In [1]: import numpy as np

In [2]: from numpy import linalg as LA

In [3]: np.set_printoptions(precision=2, suppress=True, linewidth=100)

In [4]: def rd(a):
   ...:     return np.round(a, 2) + 0
   ...: 

In [5]: E = np.loadtxt("dump.csv", delimiter=",")

In [6]: E
Out[6]: 
array([[-7., -2.,  0.,  0.,  0.,  0.],
       [ 2., -8.,  0.,  0.,  0.,  0.],
       [ 2., -4.,  0.,  0.,  0.,  0.],
       [ 0.,  0., -7., -2.,  0.,  0.],
       [ 0.,  0.,  2., -8.,  0.,  0.],
       [ 0.,  0.,  2., -4.,  0.,  0.],
       [ 0.,  0.,  0.,  0., -7., -2.],
       [ 0.,  0.,  0.,  0.,  2., -8.],
       [ 0.,  0.,  0.,  0.,  2., -4.]])

In [7]: proj = E @ LA.solve(E.T @ E, E.T)

In [8]: rd(np.trace(proj))
Out[8]: np.float64(6.0)

In [9]: print(rd(np.diag(proj)))
[0.99 0.78 0.23 0.99 0.78 0.23 0.99 0.78 0.23]

In [10]: B = np.array([[2, 2, 0],
    ...:     [1, -1, 3],
    ...:     [-3, -1, -2],
    ...:     [2, 1, -2],
    ...:     [-1, -1, -3],
    ...:     [-2, 1, -3]])

In [11]: E @ B
Out[11]: 
array([[-16., -12.,  -6.],
       [ -4.,  12., -24.],
       [  0.,   8., -12.],
       [ 17.,   5.,  18.],
       [-22., -10.,  12.],
       [-14.,  -6.,   4.],
       [ 11.,   5.,  27.],
       [ 14., -10.,  18.],
       [  6.,  -6.,   6.]])

In [12]: np.einsum("ij,ij->i", E, E)
Out[12]: array([53., 68., 20., 53., 68., 20., 53., 68., 20.])

In [13]: np.einsum("ij->j", E)
Out[13]: array([ -3., -14.,  -3., -14.,  -3., -14.])

In [14]: np.einsum("ik,kj->ij", E, B)
Out[14]: 
array([[-16., -12.,  -6.],
       [ -4.,  12., -24.],
       [  0.,   8., -12.],
       [ 17.,   5.,  18.],
       [-22., -10.,  12.],
       [-14.,  -6.,   4.],
       [ 11.,   5.,  27.],
       [ 14., -10.,  18.],
       [  6.,  -6.,   6.]])

In [15]: x = np.array([5, -5, -5, 4, 5, 0])

In [16]: E @ x
Out[16]: array([-25.,  50.,  30.,  27., -42., -26., -35.,  10.,  10.])

In [17]: E * x
Out[17]: 
array([[-35.,  10.,  -0.,   0.,   0.,   0.],
       [ 10.,  40.,  -0.,   0.,   0.,   0.],
       [ 10.,  20.,  -0.,   0.,   0.,   0.],
       [  0.,  -0.,  35.,  -8.,   0.,   0.],
       [  0.,  -0., -10., -32.,   0.,   0.],
       [  0.,  -0., -10., -16.,   0.,   0.],
       [  0.,  -0.,  -0.,   0., -35.,  -0.],
       [  0.,  -0.,  -0.,   0.,  10.,  -0.],
       [  0.,  -0.,  -0.,   0.,  10.,  -0.]])

In [18]: LA.norm(E @ x) <= LA.norm(E, 2) * LA.norm(x) + 1e-9
Out[18]: np.True_

In [19]: rd(LA.norm(E, axis=0))
Out[19]: array([7.55, 9.17, 7.55, 9.17, 7.55, 9.17])

In [20]: rd(LA.norm(E[1] - E[4]))
Out[20]: np.float64(11.66)

In [21]: print(E[1] @ E[4])
0.0

In [22]: LA.norm(E, axis=1).argmax()
Out[22]: np.int64(1)

In [23]: print(rd(LA.norm(E, 1)), rd(LA.norm(E, np.inf)))
14.0 10.0

In [24]: rd(LA.norm(E[1], 1)), rd(LA.norm(E[1], np.inf))
Out[24]: (np.float64(10.0), np.float64(8.0))

In [25]: x = np.array([2, -5, -8, 0, 1, 0])

In [26]: y = E @ x

In [27]: print(y)
[ -4.  44.  24.  56. -16. -16.  -7.   2.   2.]

In [28]: rd(LA.lstsq(E, y)[0])
Out[28]: array([ 2., -5., -8.,  0.,  1.,  0.])

In [29]: rd(LA.solve(E.T @ E, E.T @ y))
Out[29]: array([ 2., -5., -8.,  0.,  1.,  0.])

In [30]: rng = np.random.default_rng(274)

In [31]: y = y + 0.02 * rng.normal(size=9)

In [32]: rd(y)
Out[32]: array([ -4.01,  43.98,  23.98,  55.99, -15.99, -16.  ,  -7.01,   1.97,   2.01])

In [33]: c, *_ = LA.lstsq(E, y)

In [34]: c.round()
Out[34]: array([ 2., -5., -8., -0.,  1.,  0.])

In [35]: rd(c)
Out[35]: array([ 2., -5., -8.,  0.,  1.,  0.])

In [36]: J = np.load("m.npy")

In [37]: J
Out[37]: 
array([[-2., -3.,  0., -3., -3.,  0., -3., -3.],
       [-3., -2.,  0., -3., -3.,  0., -3., -3.],
       [ 0.,  0., -2.,  0.,  0., -3.,  0.,  0.],
       [-3., -3.,  0., -2., -3.,  0., -3., -3.],
       [-3., -3.,  0., -3., -2.,  0., -3., -3.],
       [ 0.,  0., -3.,  0.,  0., -2.,  0.,  0.],
       [-3., -3.,  0., -3., -3.,  0., -2., -3.],
       [-3., -3.,  0., -3., -3.,  0., -3., -2.]])

In [38]: x = np.array([5, 5, 2, 1, 0, 0, 0, 6])

In [39]: (J * x).sum(axis=1)
Out[39]: array([-46., -46.,  -4., -50., -51.,  -6., -51., -45.])

In [40]: print(np.einsum("ij,j->i", J, x))
[-46. -46.  -4. -50. -51.  -6. -51. -45.]

In [41]: rd(np.sort(LA.eigvals(J).real))
Out[41]: array([-17.,  -5.,   1.,   1.,   1.,   1.,   1.,   1.])

In [42]: J @ J
Out[42]: 
array([[49., 48.,  0., 48., 48.,  0., 48., 48.],
       [48., 49.,  0., 48., 48.,  0., 48., 48.],
       [ 0.,  0., 13.,  0.,  0., 12.,  0.,  0.],
       [48., 48.,  0., 49., 48.,  0., 48., 48.],
       [48., 48.,  0., 48., 49.,  0., 48., 48.],
       [ 0.,  0., 12.,  0.,  0., 13.,  0.,  0.],
       [48., 48.,  0., 48., 48.,  0., 49., 48.],
       [48., 48.,  0., 48., 48.,  0., 48., 49.]])

In [43]: rd(LA.det(J))
Out[43]: np.float64(85.0)

In [44]: B = np.array([[0.4, -0.5, -1.4],
    ...:     [-0.7, -0.1, -0.6],
    ...:     [0.1, 0.2, -0.5],
    ...:     [1.0, 0.2, -1.6],
    ...:     [0.1, 1.0, -0.3],
    ...:     [-0.9, 0.0, 0.1]])

In [45]: C = np.array([[-0.8, 0.5, 0.0, 0.4, -1.2, 1.1, 0.8, -0.1, -0.4, 1.1, 0.5, -2.2],
    ...:     [1.3, -0.9, 0.8, -0.2, -0.3, -0.3, 0.6, -0.7, 1.2, -1.3, 0.9, 1.2],
    ...:     [0.2, 0.6, 1.0, -0.5, -0.6, -0.5, -0.8, -0.8, -1.8, -0.8, 0.0, -0.2]])

In [46]: data = B @ C

In [47]: rd(data)
Out[47]: 
array([[-1.25, -0.19, -1.8 ,  0.96,  0.51,  1.29,  1.14,  1.43,  1.76,  2.21, -0.25, -1.2 ],
       [ 0.31, -0.62, -0.68,  0.04,  1.23, -0.44, -0.14,  0.62,  1.24, -0.16, -0.44,  1.54],
       [ 0.08, -0.43, -0.34,  0.25,  0.12,  0.3 ,  0.6 ,  0.25,  1.1 ,  0.25,  0.23,  0.12],
       [-0.86, -0.64, -1.44,  1.16, -0.3 ,  1.84,  2.2 ,  1.04,  2.72,  2.12,  0.68, -1.64],
       [ 1.16, -1.03,  0.5 , -0.01, -0.24, -0.04,  0.92, -0.47,  1.7 , -0.95,  0.95,  1.04],
       [ 0.74, -0.39,  0.1 , -0.41,  1.02, -1.04, -0.8 ,  0.01,  0.18, -1.07, -0.45,  1.96]])

In [48]: # null space of dimension 9

In [49]: [round(float(LA.det(J[:i, :i])), 2) + 0 for i in range(1, 9)]
Out[49]: [-2.0, -5.0, 10.0, 16.0, 22.0, 55.0, 70.0, 85.0]

In [50]: np.all(LA.eigvalsh(J) > 0)
Out[50]: np.False_

In [51]: left, sigma, VT = LA.svd(data)

In [52]: rd(sigma)
Out[52]: array([7.25, 4.1 , 2.84, 0.  , 0.  , 0.  ])

In [53]: B = left[:, :3] @ np.diag(sigma[:3]) @ VT[:3]

In [54]: rd(LA.norm(data - B) / LA.norm(data))
Out[54]: np.float64(0.0)

In [55]: print(LA.matrix_rank(data, rtol=0.05))
3

In [56]: print(rd(B))
[[-1.25 -0.19 -1.8   0.96  0.51  1.29  1.14  1.43  1.76  2.21 -0.25 -1.2 ]
 [ 0.31 -0.62 -0.68  0.04  1.23 -0.44 -0.14  0.62  1.24 -0.16 -0.44  1.54]
 [ 0.08 -0.43 -0.34  0.25  0.12  0.3   0.6   0.25  1.1   0.25  0.23  0.12]
 [-0.86 -0.64 -1.44  1.16 -0.3   1.84  2.2   1.04  2.72  2.12  0.68 -1.64]
 [ 1.16 -1.03  0.5  -0.01 -0.24 -0.04  0.92 -0.47  1.7  -0.95  0.95  1.04]
 [ 0.74 -0.39  0.1  -0.41  1.02 -1.04 -0.8   0.01  0.18 -1.07 -0.45  1.96]]

In [57]: left, sigma, VT = LA.svd(data)

In [58]: evecs = VT[:(sigma > 1e-8).sum()]

In [59]: x = data[5] + 5 * data[2] + rng.integers(2) * np.eye(12)[11]

In [60]: rd(x)
Out[60]: array([ 1.14, -2.54, -1.6 ,  0.84,  1.62,  0.46,  2.2 ,  1.26,  5.68,  0.18,  0.7 ,  3.56])

In [61]: LA.matrix_rank(np.vstack([data, x]))
Out[61]: np.int64(4)

In [62]: np.allclose(evecs.T @ evecs @ x, x)
Out[62]: False

In [63]: B = data / np.sqrt((data ** 2).mean(axis=1, keepdims=True))

In [64]: rd(LA.norm(B, axis=1))
Out[64]: array([3.46, 3.46, 3.46, 3.46, 3.46, 3.46])

In [65]: print(rd(B[1]))
[ 0.4  -0.8  -0.88  0.05  1.59 -0.57 -0.18  0.8   1.6  -0.21 -0.57  1.99]

In [66]: m1 = rng.normal(size=(10, 11))

In [67]: m1 = 5 * m1 / LA.norm(m1, axis=1, keepdims=True)

In [68]: rd(m1)
Out[68]: 
array([[ 1.02,  0.49, -1.79, -0.58, -3.3 , -0.18, -0.77,  0.35, -2.79, -0.83,  0.31],
       [ 1.16,  0.8 ,  0.05,  1.04,  1.32, -2.34, -2.67, -0.48,  0.01,  0.89, -2.56],
       [ 1.03, -1.89, -0.16,  0.4 , -0.62, -2.3 ,  1.19, -0.42, -1.72,  1.57,  2.73],
       [ 1.53, -2.91, -1.59,  1.43,  1.2 ,  0.95,  0.53,  0.71, -1.69, -1.84,  0.48],
       [ 0.08,  1.31, -1.06, -3.18, -0.47, -2.33,  0.09, -2.19, -0.2 , -1.2 ,  0.39],
       [-1.17,  2.12,  0.59, -0.59, -1.41,  1.68, -2.  , -1.83, -2.  ,  0.62,  1.38],
       [-2.18,  1.02, -0.24, -0.47,  0.63,  2.49,  0.82, -1.96, -1.9 ,  0.48,  2.  ],
       [ 0.7 ,  1.49, -0.15, -2.51, -0.05,  0.96, -0.48, -0.83,  1.05, -3.38,  1.27],
       [ 1.95,  1.65,  0.89,  0.75,  1.57,  0.34,  0.83,  3.54, -0.8 ,  0.3 , -0.77],
       [ 0.4 , -0.86,  0.9 , -0.03, -1.73,  1.38, -0.25,  0.23,  1.99, -3.56,  1.28]])

In [69]: x = np.array([9, 8, 2, 5, 7, 1, 1, 1, 0, 8, 4])

In [70]: h1 = np.maximum(m1 @ x, 0)

In [71]: print(rd(m1.T @ h1))
[129.53  87.65  45.49  64.13  99.99 -53.35  -5.67 152.84 -76.71  60.73 -50.36]

In [72]: np.flatnonzero(h1 > 1e-9)
Out[72]: array([1, 2, 5, 6, 8])

In [73]: rd(np.maximum(m1 @ x, 0) - np.maximum(-m1 @ x, 0))
Out[73]: array([-22.4 ,  22.82,  13.43,  -7.86, -22.48,   3.1 ,   3.37, -17.33,  51.33, -35.78])

In [74]: B = np.c_[E[:, :5] @ np.array([[0, 3, 1, 1, 2],
    ...:     [4, 3, 3, 5, 3],
    ...:     [1, 4, 4, 1, 5],
    ...:     [4, 3, 2, 2, 5],
    ...:     [1, 1, 5, 5, 0]]), np.array([2, 3, -3, -7, 5, -5, 9, -8, -5])]

In [75]: B
Out[75]: 
array([[ -8., -27., -13., -17., -20.,   2.],
       [-32., -18., -22., -38., -20.,   3.],
       [-16.,  -6., -10., -18.,  -8.,  -3.],
       [-15., -34., -32., -11., -45.,  -7.],
       [-30., -16.,  -8., -14., -30.,   5.],
       [-14.,  -4.,   0.,  -6., -10.,  -5.],
       [ -7.,  -7., -35., -35.,   0.,   9.],
       [  2.,   2.,  10.,  10.,   0.,  -8.],
       [  2.,   2.,  10.,  10.,   0.,  -5.]])

In [76]: LA.matrix_rank(np.c_[E, B])
Out[76]: np.int64(7)

In [77]: rd(LA.norm(LA.qr(E)[0].T @ B, axis=0) ** 2 / ((B ** 2).sum(axis=0) + 1e-12))
Out[77]: array([1.  , 1.  , 1.  , 1.  , 1.  , 0.75])

In [78]: ang = np.radians(60)

In [79]: R = np.eye(11)

In [80]: R[8, 8] = R[0, 0] = np.cos(ang)

In [81]: R[8, 0], R[0, 8] = -np.sin(ang), np.sin(ang)

In [82]: rd(R)
Out[82]: 
array([[ 0.5 ,  0.  ,  0.  ,  0.  ,  0.  ,  0.  ,  0.  ,  0.  ,  0.87,  0.  ,  0.  ],
       [ 0.  ,  1.  ,  0.  ,  0.  ,  0.  ,  0.  ,  0.  ,  0.  ,  0.  ,  0.  ,  0.  ],
       [ 0.  ,  0.  ,  1.  ,  0.  ,  0.  ,  0.  ,  0.  ,  0.  ,  0.  ,  0.  ,  0.  ],
       [ 0.  ,  0.  ,  0.  ,  1.  ,  0.  ,  0.  ,  0.  ,  0.  ,  0.  ,  0.  ,  0.  ],
       [ 0.  ,  0.  ,  0.  ,  0.  ,  1.  ,  0.  ,  0.  ,  0.  ,  0.  ,  0.  ,  0.  ],
       [ 0.  ,  0.  ,  0.  ,  0.  ,  0.  ,  1.  ,  0.  ,  0.  ,  0.  ,  0.  ,  0.  ],
       [ 0.  ,  0.  ,  0.  ,  0.  ,  0.  ,  0.  ,  1.  ,  0.  ,  0.  ,  0.  ,  0.  ],
       [ 0.  ,  0.  ,  0.  ,  0.  ,  0.  ,  0.  ,  0.  ,  1.  ,  0.  ,  0.  ,  0.  ],
       [-0.87,  0.  ,  0.  ,  0.  ,  0.  ,  0.  ,  0.  ,  0.  ,  0.5 ,  0.  ,  0.  ],
       [ 0.  ,  0.  ,  0.  ,  0.  ,  0.  ,  0.  ,  0.  ,  0.  ,  0.  ,  1.  ,  0.  ],
       [ 0.  ,  0.  ,  0.  ,  0.  ,  0.  ,  0.  ,  0.  ,  0.  ,  0.  ,  0.  ,  1.  ]])

In [83]: B = m1 @ R.T

In [84]: rd(B)
Out[84]: 
array([[-1.9 ,  0.49, -1.79, -0.58, -3.3 , -0.18, -0.77,  0.35, -2.28, -0.83,  0.31],
       [ 0.58,  0.8 ,  0.05,  1.04,  1.32, -2.34, -2.67, -0.48, -1.  ,  0.89, -2.56],
       [-0.97, -1.89, -0.16,  0.4 , -0.62, -2.3 ,  1.19, -0.42, -1.75,  1.57,  2.73],
       [-0.7 , -2.91, -1.59,  1.43,  1.2 ,  0.95,  0.53,  0.71, -2.17, -1.84,  0.48],
       [-0.13,  1.31, -1.06, -3.18, -0.47, -2.33,  0.09, -2.19, -0.17, -1.2 ,  0.39],
       [-2.32,  2.12,  0.59, -0.59, -1.41,  1.68, -2.  , -1.83,  0.02,  0.62,  1.38],
       [-2.73,  1.02, -0.24, -0.47,  0.63,  2.49,  0.82, -1.96,  0.94,  0.48,  2.  ],
       [ 1.26,  1.49, -0.15, -2.51, -0.05,  0.96, -0.48, -0.83, -0.08, -3.38,  1.27],
       [ 0.28,  1.65,  0.89,  0.75,  1.57,  0.34,  0.83,  3.54, -2.09,  0.3 , -0.77],
       [ 1.92, -0.86,  0.9 , -0.03, -1.73,  1.38, -0.25,  0.23,  0.65, -3.56,  1.28]])

In [85]: print(rd(np.abs(B - m1).max(axis=0)))
[2.93 0.   0.   0.   0.   0.   0.   0.   2.83 0.   0.  ]

In [86]: rd(LA.det(R)), np.trace(R)
Out[86]: (np.float64(1.0), np.float64(10.0))

In [87]: print(np.allclose(LA.norm(m1, axis=1), LA.norm(B, axis=1)))
True

In [88]: print(rd(LA.svd(m1, compute_uv=False)), rd(LA.svd(B, compute_uv=False)))
[8.16 6.75 6.43 5.85 4.97 4.06 3.68 2.63 0.67 0.36] [8.16 6.75 6.43 5.85 4.97 4.06 3.68 2.63 0.67 0.36]
